$ python3 -q
>>> import numpy as np
>>> import numpy.linalg as la
>>> np.set_printoptions(precision=2, suppress=True, linewidth=120)
>>> rng = np.random.default_rng(288171)
>>> J = np.eye(6, dtype=int)[rng.permutation(6)]
>>> print(J)
[[0 0 1 0 0 0]
 [0 0 0 0 0 1]
 [1 0 0 0 0 0]
 [0 0 0 0 1 0]
 [0 0 0 1 0 0]
 [0 1 0 0 0 0]]
>>> # splits into 3 blocks
>>> vals, V = la.eigh(J)
>>> x = np.array([2, -2, 2, -3, 2, 2])
>>> print(np.round(V * np.abs(vals) @ V.T, 2) + 0)
[[1. 0. 0. 0. 0. 0.]
 [0. 1. 0. 0. 0. 0.]
 [0. 0. 1. 0. 0. 0.]
 [0. 0. 0. 1. 0. 0.]
 [0. 0. 0. 0. 1. 0.]
 [0. 0. 0. 0. 0. 1.]]
>>> print(V * np.maximum(vals, 0) @ V.T)
[[0.5 0.  0.5 0.  0.  0. ]
 [0.  0.5 0.  0.  0.  0.5]
 [0.5 0.  0.5 0.  0.  0. ]
 [0.  0.  0.  0.5 0.5 0. ]
 [0.  0.  0.  0.5 0.5 0. ]
 [0.  0.5 0.  0.  0.  0.5]]
>>> print(x @ J @ x)
-12
>>> x = np.array([8, 6, -1, -3, -4, -4])
>>> print([p for p in range(1, 25) if np.allclose(la.matrix_power(J, p), np.eye(6))])
[2, 4, 6, 8, 10, 12, 14, 16, 18, 20, 22, 24]
>>> print(J.T @ (J @ x))
[ 8  6 -1 -3 -4 -4]
>>> print(round(la.norm(x), 2), round(la.norm(J @ x), 2))
11.92 11.92
>>> print(np.sort(np.abs(np.degrees(np.angle(la.eigvals(J))))))
[  0.   0.   0. 180. 180. 180.]
>>> print(np.round(la.det(J), 2))
-1.0
>>> print(la.inv(J))
[[0. 0. 1. 0. 0. 0.]
 [0. 0. 0. 0. 0. 1.]
 [1. 0. 0. 0. 0. 0.]
 [0. 0. 0. 0. 1. 0.]
 [0. 0. 0. 1. 0. 0.]
 [0. 1. 0. 0. 0. 0.]]
>>> basis = np.array([[0, -4, -1, 1], [1, -3, -5, -2], [4, 5, -1, 0], [0, 1, -5, -4]])
>>> A = (rng.random((18, 4)) < 0.25) @ basis
>>> print(A)
[[  1  -3  -5  -2]
 [  0   0   0   0]
 [  4   5  -1   0]
 [  0   0   0   0]
 [  4   5  -1   0]
 [  5   3 -11  -6]
 [  0   0   0   0]
 [  4   5  -1   0]
 [  5   2  -6  -2]
 [  5   2  -6  -2]
 [  0   1  -5  -4]
 [  5   2  -6  -2]
 [  0   0   0   0]
 [  0   0   0   0]
 [  4   1  -2   1]
 [  0  -4  -1   1]
 [  1  -2 -10  -6]
 [  0   1  -5  -4]]
>>> print(np.abs(la.svd(A)[2][-1]))
[0.45 0.27 0.51 0.68]
>>> print(la.matrix_rank(A, rtol=0.1))
3
>>> basis = A[[17, 1]].astype(float)
>>> for _ in range(7):
...     lab = la.norm(A[:, None] - basis, axis=-1).argmin(axis=1)
...     basis = np.array([A[lab == j].mean(axis=0) for j in range(2)])
... 
>>> print(lab)
[0 1 1 1 1 0 1 1 0 0 0 0 1 1 1 1 0 0]
>>> print(basis[1] - basis[0])
[-1.15  0.45  6.15  3.7 ]
>>> print(basis)
[[ 2.75  0.75 -6.75 -3.5 ]
 [ 1.6   1.2  -0.6   0.2 ]]
>>> print(np.bincount(lab))
[ 8 10]
>>> cov = basis.T @ basis
>>> print(round(np.trace(cov), 2), round((basis ** 2).sum(), 2))
70.34 70.34
>>> print(la.matrix_rank(cov))
2
>>> print((basis @ basis.T).shape)
(2, 2)
>>> E = np.array([[1, -3, 1, 1, 1, -1, -1, -2],
...     [-2, 1, -3, 1, 1, 1, -1, -1],
...     [-1, -2, 1, -3, 1, 1, 1, -1],
...     [-1, -1, -2, 1, -3, 1, 1, 1],
...     [1, -1, -1, -2, 1, -3, 1, 1],
...     [1, 1, -1, -1, -2, 1, -3, 1],
...     [1, 1, 1, -1, -1, -2, 1, -3],
...     [-3, 1, 1, 1, -1, -1, -2, 1]])
>>> th = np.radians(60)
>>> R = np.eye(8)
>>> R[3, 3] = R[2, 2] = np.cos(th)
>>> R[3, 2], R[2, 3] = -np.sin(th), np.sin(th)
>>> print(R)
[[ 1.    0.    0.    0.    0.    0.    0.    0.  ]
 [ 0.    1.    0.    0.    0.    0.    0.    0.  ]
 [ 0.    0.    0.5   0.87  0.    0.    0.    0.  ]
 [ 0.    0.   -0.87  0.5   0.    0.    0.    0.  ]
 [ 0.    0.    0.    0.    1.    0.    0.    0.  ]
 [ 0.    0.    0.    0.    0.    1.    0.    0.  ]
 [ 0.    0.    0.    0.    0.    0.    1.    0.  ]
 [ 0.    0.    0.    0.    0.    0.    0.    1.  ]]
>>> other = E @ R.T
>>> print(other)
[[ 1.   -3.    1.37 -0.37  1.   -1.   -1.   -2.  ]
 [-2.    1.   -0.63  3.1   1.    1.   -1.   -1.  ]
 [-1.   -2.   -2.1  -2.37  1.    1.    1.   -1.  ]
 [-1.   -1.   -0.13  2.23 -3.    1.    1.    1.  ]
 [ 1.   -1.   -2.23 -0.13  1.   -3.    1.    1.  ]
 [ 1.    1.   -1.37  0.37 -2.    1.   -3.    1.  ]
 [ 1.    1.   -0.37 -1.37 -1.   -2.    1.   -3.  ]
 [-3.    1.    1.37 -0.37 -1.   -1.   -2.    1.  ]]
>>> print(np.round(la.det(R), 2), np.trace(R))
1.0 7.0
>>> print(np.allclose(la.norm(E, axis=1), la.norm(other, axis=1)))
True
